>>> import numpy as np
>>> np.set_printoptions(precision=2, suppress=True, linewidth=200, legacy="1.25")
>>> arr = np.load("a.npy")
>>> arr
array([[ 1.33,  0.3 ,  2.74],
       [ 5.2 ,  2.81,  1.58],
       [ 5.88,  2.93,  2.03],
       [ 0.62, -0.05,  2.72],
       [-4.82, -3.39,  3.97],
       [ 4.44,  3.09,  0.25],
       [ 4.6 ,  2.47,  1.65],
       [ 3.13,  0.97,  3.19],
       [ 1.44,  0.38,  2.68],
       [-0.48, -0.52,  2.56],
       [ 9.94,  5.62,  0.7 ],
       [-0.05, -0.13,  2.22],
       [ 3.62,  2.37,  0.87],
       [-1.98, -1.52,  3.06],
       [ 6.1 ,  3.93,  0.24],
       [ 2.71,  1.16,  2.38],
       [ 2.01,  1.07,  1.87],
       [ 3.32,  1.35,  2.63],
       [ 7.82,  4.47,  0.88],
       [-0.31, -0.13,  1.96]])
>>> Ac = arr - arr.mean(axis=0)
>>> Uu, s, VT = np.linalg.svd(Ac, full_matrices=False)
>>> (np.sign(Uu[:, 0]) == np.sign(Uu[0, 0])).astype(int)
array([1, 0, 0, 1, 1, 0, 0, 1, 1, 1, 0, 1, 0, 1, 0, 1, 1, 0, 0, 1])
>>> np.abs(VT[-1])
array([0.41, 0.82, 0.41])
>>> np.linalg.matrix_rank(Ac)
3
>>> np.abs(VT[0]).argmax()
0
>>> np.abs(Uu[:, 0]).argmax()
4
>>> VT[0] * np.sign(VT[0, np.abs(VT[0]).argmax()])
array([ 0.83,  0.52, -0.2 ])
>>> np.round(Ac.mean(axis=0), 2) + 0
array([0., 0., 0.])
>>> np.round(s ** 2 / (s ** 2).sum(), 2) + 0
array([0.97, 0.03, 0.  ])
>>> other = np.c_[arr[:, :2] @ np.array([[0, -3], [-4, 1]]), np.array([0, 1, 1, -1, -1, 2, 1, 0, -2, -1, -2, 1, -2, -1, -1, 1, -2, 0, 0, 0])]
>>> other
array([[ -1.2 ,  -3.69,   0.  ],
       [-11.24, -12.79,   1.  ],
       [-11.72, -14.71,   1.  ],
       [  0.2 ,  -1.91,  -1.  ],
       [ 13.56,  11.07,  -1.  ],
       [-12.36, -10.23,   2.  ],
       [ -9.88, -11.33,   1.  ],
       [ -3.88,  -8.42,   0.  ],
       [ -1.52,  -3.94,  -2.  ],
       [  2.08,   0.92,  -1.  ],
       [-22.48, -24.2 ,  -2.  ],
       [  0.52,   0.02,   1.  ],
       [ -9.48,  -8.49,  -2.  ],
       [  6.08,   4.42,  -1.  ],
       [-15.72, -14.37,  -1.  ],
       [ -4.64,  -6.97,   1.  ],
       [ -4.28,  -4.96,  -2.  ],
       [ -5.4 ,  -8.61,   0.  ],
       [-17.88, -18.99,   0.  ],
       [  0.52,   0.8 ,   0.  ]])
>>> np.linalg.norm(np.linalg.qr(arr)[0].T @ other, axis=0) ** 2 / ((other ** 2).sum(axis=0) + 1e-12)
array([1.  , 1.  , 0.07])
>>> np.linalg.matrix_rank(other)
3
